$ python3 -q
>>> import numpy as np
>>> np.set_printoptions(precision=1, suppress=True, linewidth=100, legacy="1.25")
>>> def tidy(a):
...     return np.round(a, 1) + 0
... 
>>> data = np.load("run14.npy")
>>> print(data)
[[-4  0  0 -1  7  9  0  0 -4]
 [ 0  7  6  0  0  0 -9  2  0]
 [ 0 -9 -6  0  0  0  3 -5  0]
 [-3  0  0 -5  5 -4  0  0 -3]
 [-2  0  0 -3  4  7  0  0 -6]
 [-4  0  0 -6  8 -1  0  0 -5]
 [ 0  9  0  0  0  0  3  8  0]
 [ 0 -6 -8  0  0  0 -1 -2  0]
 [-3  0  0 -3 -6  1  0  0  0]]
>>> print([round(float(x), 1) for x in np.linalg.svd(data, compute_uv=False)[:3]])
[20.9, 19.2, 11.2]
>>> print(np.argsort(-np.linalg.norm(data, axis=0).round(6), kind="stable")[:3])
[1 4 5]
>>> print(tidy(np.linalg.norm(data, 2) / np.linalg.norm(data)))
0.6
>>> print(round(np.log10(np.linalg.cond(data))))
2
>>> K = np.load("arr.npy")
>>> print(K)
[[-27 -22  31]
 [ -3 -20  21]
 [-27 -24  33]
 [ 12   4  -8]]
>>> # rank 2
>>> U, sv, VT = np.linalg.svd(K)
>>> vecs = VT[:(sv > 1e-8).sum()]
>>> rng = np.random.default_rng(511)
>>> x = K[3] + 4 * K[2] + rng.integers(2) * np.eye(3)[2]
>>> print(x)
[-96. -92. 125.]
>>> print(tidy(np.diag(vecs.T @ vecs)))
[0.9 0.5 0.5]
>>> print(tidy(vecs.T @ vecs))
[[ 0.9 -0.2 -0.2]
 [-0.2  0.5 -0.5]
 [-0.2 -0.5  0.5]]
>>> print(tidy(np.linalg.norm(x - vecs.T @ vecs @ x)))
0.7
>>> M = np.loadtxt("data.csv", delimiter=",")
>>> print(M)
[[ 0.  2.  2. -2.]
 [-2.  0.  0. -1.]
 [ 1.  2.  0.  2.]
 [ 0.  2. -2. -2.]]
>>> x = np.array([2, 1, -1, 0])
>>> print(np.linalg.norm(M @ x) <= np.linalg.norm(M, 2) * np.linalg.norm(x) + 1e-9)
True
>>> print((M * x).sum(axis=1))
[ 0. -4.  4.  4.]
>>> print((M @ x).argmax())
2
>>> print(np.einsum("ij,j->i", M, x))
[ 0. -4.  4.  4.]
>>> print(M @ np.ones(4))
[ 2. -3.  5. -2.]
>>> other = M + rng.integers(-2, 3, (4, 3)) @ rng.integers(-2, 3, (3, 4))
>>> print(other)
[[-2.  5. -2. -2.]
 [-2.  1.  4. -2.]
 [-3.  6. -4.  0.]
 [ 4.  0.  4.  0.]]
>>> print(tidy(np.linalg.svd(other - M, compute_uv=False)))
[11.8  4.   1.9  0. ]
>>> x = np.array([0, 1, 6, -5])
>>> target = other @ x
>>> print(target)
[  3.  35. -18.  24.]
>>> print(tidy(np.linalg.solve(other, target)))
[ 0.  1.  6. -5.]
>>> print(tidy(np.linalg.solve(other, target + other[:, 3])))
[ 0.  1.  6. -4.]
>>> hat = np.triu(np.array([[0, -1, 0, -3], [-3, 0, 2, -3], [-2, -3, -2, 3], [-3, -3, -3, 0]]), 1) + np.eye(4)
>>> other = hat @ M @ np.linalg.inv(hat)
>>> print(other)
[[  2.  -2.  12. -31.]
 [  0.  -2.  10. -27.]
 [  1.   9. -24.  98.]
 [  0.   2.  -6.  22.]]
>>> other = np.array([[0, 2, 2, -2, 1, -2, 2, 0]])
>>> m1 = other.T @ other
>>> print(m1)
[[ 0  0  0  0  0  0  0  0]
 [ 0  4  4 -4  2 -4  4  0]
 [ 0  4  4 -4  2 -4  4  0]
 [ 0 -4 -4  4 -2  4 -4  0]
 [ 0  2  2 -2  1 -2  2  0]
 [ 0 -4 -4  4 -2  4 -4  0]
 [ 0  4  4 -4  2 -4  4  0]
 [ 0  0  0  0  0  0  0  0]]
>>> # 3 blocks once reordered
>>> print(np.linalg.matrix_rank(m1, rtol=0.1))
1
>>> print([round(float(x), 1) for x in np.linalg.svd(m1, compute_uv=False)[:3]])
[21.0, 0.0, 0.0]
>>> print(tidy(np.linalg.norm(m1, 2) / np.linalg.norm(m1)))
1.0
>>> labels = rng.permutation(8)
>>> print(labels)
[3 2 7 5 6 1 0 4]
>>> other = m1[labels][:, labels]
>>> print(np.trace(other))
21
>>> print(tidy(np.linalg.det(other)), tidy(np.linalg.det(m1[labels])))
0.0 0.0
>>> print(tidy(m1 @ np.linalg.pinv(m1) @ m1))
[[ 0.  0.  0.  0.  0.  0.  0.  0.]
 [ 0.  4.  4. -4.  2. -4.  4.  0.]
 [ 0.  4.  4. -4.  2. -4.  4.  0.]
 [ 0. -4. -4.  4. -2.  4. -4.  0.]
 [ 0.  2.  2. -2.  1. -2.  2.  0.]
 [ 0. -4. -4.  4. -2.  4. -4.  0.]
 [ 0.  4.  4. -4.  2. -4.  4.  0.]
 [ 0.  0.  0.  0.  0.  0.  0.  0.]]
>>> print(np.unique(m1.round(6), axis=0).shape)
(4, 8)
>>> print(np.allclose(m1[:-1].T @ np.linalg.lstsq(m1[:-1].T, m1[-1])[0], m1[-1]))
True
>>> print(np.linalg.lstsq(m1[:-1].T, m1[-1])[2])
1
>>> feats = np.loadtxt("mat.csv", delimiter=",")
>>> print(feats)
[[ 5.9  5.   2.1]
 [ 5.9  5.   1.9]
 [ 6.   5.   1.8]
 [ 5.7  5.   2. ]
 [ 6.   5.   2. ]
 [ 6.   5.   2.1]
 [ 5.9  5.   1.9]
 [ 4.9  0.1  8. ]
 [ 4.9  0.   8. ]
 [ 5.  -0.1  8.1]
 [ 5.   0.1  8.1]
 [ 5.1 -0.1  8. ]
 [ 4.9  0.1  8.2]
 [ 5.  -0.1  8. ]
 [ 5.   2.   4.9]
 [ 5.2  2.   4.9]
 [ 5.   1.9  4.9]
 [ 5.   1.9  5. ]
 [ 4.9  2.   5. ]
 [ 4.9  1.9  4.9]
 [ 5.   1.9  5.1]]
>>> W = np.array([[5, 1, 0, 2], [1, 0, 4, 4], [0, 2, 3, 4]])
>>> b = np.array([8, 6, 0, 2])
>>> hid = np.maximum(feats @ W + b, 0)
>>> print((hid > 0).mean(axis=0))
[1. 1. 1. 1.]
>>> print(np.linalg.matrix_rank(hid))
4
>>> cent = np.array([[1, -2, -1], [0, -1, -2], [2, -1, -1], [0, 2, 1]])
>>> print(W @ cent)
[[ 5 -7 -5]
 [ 9  2 -1]
 [ 6  3 -3]]
>>> Xs = feats - feats.mean(axis=1)
Traceback (most recent call last):
  File "<python-input-64>", line 1, in <module>
    Xs = feats - feats.mean(axis=1)
         ~~~~~~^~~~~~~~~~~~~~~~~~~~
ValueError: operands could not be broadcast together with shapes (21,3) (21,) 
>>> Xs = feats - feats.mean(axis=0)
>>> U, sv, VT = np.linalg.svd(Xs, full_matrices=False)
>>> print(np.abs(VT[0]).argmax())
2
>>> print(np.linalg.matrix_rank(Xs))
3
>>> print(np.abs(U[:, 0]).argmax())
2
>>> print(tidy(Xs.mean(axis=0)))
[0. 0. 0.]
>>> print((np.sign(U[:, 0]) == np.sign(U[0, 0])).astype(int))
[1 1 1 1 1 1 1 0 0 0 0 0 0 0 0 0 0 0 0 0 0]
>>> print(tidy(sv))
[14.9  1.4  0.4]
>>> print(tidy(VT[0] * np.sign(VT[0, np.abs(VT[0]).argmax()])))
[-0.1 -0.6  0.8]
>>> print(tidy((sv ** 2).sum() ** 2 / (sv ** 4).sum()))
1.0
>>> A = np.loadtxt("out15.csv", delimiter=",")
>>> print(tidy(A))
[[-1.2  1.2  0.4 -0.2  1.7]
 [-3.9 -0.8 -1.   2.4  0.1]
 [-1.4 -0.8 -0.6  1.2 -0.5]
 [-1.6 -0.7 -0.6  1.2 -0.4]
 [ 1.3  1.4  0.9 -1.5  1.2]
 [-0.8 -0.3 -0.3  0.6 -0.1]
 [-1.5  1.5  0.5 -0.2  2. ]]
>>> U, sv, VT = np.linalg.svd(A)
>>> print(tidy(sv))
[6.3 4.1 0.  0.  0. ]
>>> other = U[:, :2] @ np.diag(sv[:2]) @ VT[:2]
>>> print(tidy(np.linalg.norm(A - other, 2)), tidy(sv[2]))
0.0 0.0
>>> print(tidy(np.abs(A - other).max()))
0.0
>>> print(np.linalg.matrix_rank(other))
2
>>> evals, vecs = np.linalg.eigh(m1)
>>> x = np.array([2, 3, 0, 2, 0, 3, 0, 3])
>>> print(tidy(np.linalg.eigvalsh(m1[1:, 1:])))
[ 0.  0.  0.  0.  0.  0. 21.]
>>> print(tidy(x @ m1 @ x / (x @ x)), tidy(evals[0]), tidy(evals[-1]))
0.5 0.0 21.0
>>> print(tidy(vecs * np.maximum(evals, 0) @ vecs.T))
[[ 0.  0.  0.  0.  0.  0.  0.  0.]
 [ 0.  4.  4. -4.  2. -4.  4.  0.]
 [ 0.  4.  4. -4.  2. -4.  4.  0.]
 [ 0. -4. -4.  4. -2.  4. -4.  0.]
 [ 0.  2.  2. -2.  1. -2.  2.  0.]
 [ 0. -4. -4.  4. -2.  4. -4.  0.]
 [ 0.  4.  4. -4.  2. -4.  4.  0.]
 [ 0.  0.  0.  0.  0.  0.  0.  0.]]
>>> print((np.sign(vecs[:, -1].round(6)) == np.sign(vecs[0, -1].round(6))).astype(int))
[1 0 0 0 0 0 0 1]
>>> print(tidy(np.trace(np.linalg.pinv(A) @ A)))
2.0
>>> print(np.abs(np.diag(np.linalg.qr(A)[1])) > 1e-9)
[ True  True False False False]
>>> W0 = np.load("test5.npy")
>>> print(W0)
[[1.  0.7 0.5 0.3 0.2 0.2 0.1]
 [0.7 1.  0.7 0.5 0.3 0.2 0.2]
 [0.5 0.7 1.  0.7 0.5 0.3 0.2]
 [0.3 0.5 0.7 1.  0.7 0.5 0.3]
 [0.2 0.3 0.5 0.7 1.  0.7 0.5]
 [0.2 0.2 0.3 0.5 0.7 1.  0.7]
 [0.1 0.2 0.2 0.3 0.5 0.7 1. ]]
>>> u = np.array([0, 3, 2])
>>> print(np.polyval(u, W0[0]))
[5.  4.1 3.5 2.9 2.6 2.6 2.3]
>>> print(tidy(np.correlate(W0[0], W0[6], "full")))
[1.  1.4 1.5 1.3 1.1 1.  0.8 0.5 0.3 0.1 0.1 0.  0. ]
>>> print(tidy(np.cross(W0[0, :3], W0[6, :3])))
[ 0.  -0.2  0.1]
>>> Lm = np.linalg.cholesky(W0)
>>> print(W0 / np.sqrt(np.outer(np.diag(W0), np.diag(W0))))
[[1.  0.7 0.5 0.3 0.2 0.2 0.1]
 [0.7 1.  0.7 0.5 0.3 0.2 0.2]
 [0.5 0.7 1.  0.7 0.5 0.3 0.2]
 [0.3 0.5 0.7 1.  0.7 0.5 0.3]
 [0.2 0.3 0.5 0.7 1.  0.7 0.5]
 [0.2 0.2 0.3 0.5 0.7 1.  0.7]
 [0.1 0.2 0.2 0.3 0.5 0.7 1. ]]
>>> print(tidy(Lm))
[[1.  0.  0.  0.  0.  0.  0. ]
 [0.7 0.7 0.  0.  0.  0.  0. ]
 [0.5 0.5 0.7 0.  0.  0.  0. ]
 [0.3 0.4 0.5 0.7 0.  0.  0. ]
 [0.2 0.2 0.4 0.5 0.7 0.  0. ]
 [0.2 0.1 0.2 0.4 0.5 0.7 0. ]
 [0.1 0.2 0.1 0.2 0.4 0.5 0.7]]
>>> print(np.linalg.eigvalsh(W0).min() > 0)
True
>>> print(tidy(Lm @ Lm.T))
[[1.  0.7 0.5 0.3 0.2 0.2 0.1]
 [0.7 1.  0.7 0.5 0.3 0.2 0.2]
 [0.5 0.7 1.  0.7 0.5 0.3 0.2]
 [0.3 0.5 0.7 1.  0.7 0.5 0.3]
 [0.2 0.3 0.5 0.7 1.  0.7 0.5]
 [0.2 0.2 0.3 0.5 0.7 1.  0.7]
 [0.1 0.2 0.2 0.3 0.5 0.7 1. ]]
>>> mat = np.loadtxt("layer2.csv", delimiter=",")
>>> print(mat)
[[0. 2. 4. 2. 3. 0. 5.]
 [2. 2. 3. 1. 5. 2. 3.]
 [4. 3. 0. 3. 4. 1. 4.]
 [2. 1. 3. 4. 2. 3. 3.]
 [3. 5. 4. 2. 2. 4. 5.]
 [0. 2. 1. 3. 4. 6. 5.]
 [5. 3. 4. 3. 5. 5. 0.]]
>>> # symmetric
>>> try:
...     np.linalg.cholesky(mat)
... except np.linalg.LinAlgError as e:
...     print(repr(e))
... 
LinAlgError('Matrix is not positive definite')
>>> print(np.all(np.linalg.eigvalsh(mat) > 0))
False
>>> print(tidy(np.linalg.eigvalsh(mat).min()))
-6.2
>>> labels = rng.permutation(7)
>>> print(labels)
[0 2 6 3 4 5 1]
>>> other = mat[labels][:, labels]
>>> print(tidy(np.sort(np.abs(np.linalg.eigvals(other)))))
[ 0.6  2.9  3.6  4.1  4.8  6.2 20.8]
>>> print(np.diag(other))
[0. 0. 0. 4. 2. 6. 2.]
>>> print(other)
[[0. 4. 5. 2. 3. 0. 2.]
 [4. 0. 4. 3. 4. 1. 3.]
 [5. 4. 0. 3. 5. 5. 3.]
 [2. 3. 3. 4. 2. 3. 1.]
 [3. 4. 5. 2. 2. 4. 5.]
 [0. 1. 5. 3. 4. 6. 2.]
 [2. 3. 3. 1. 5. 2. 2.]]
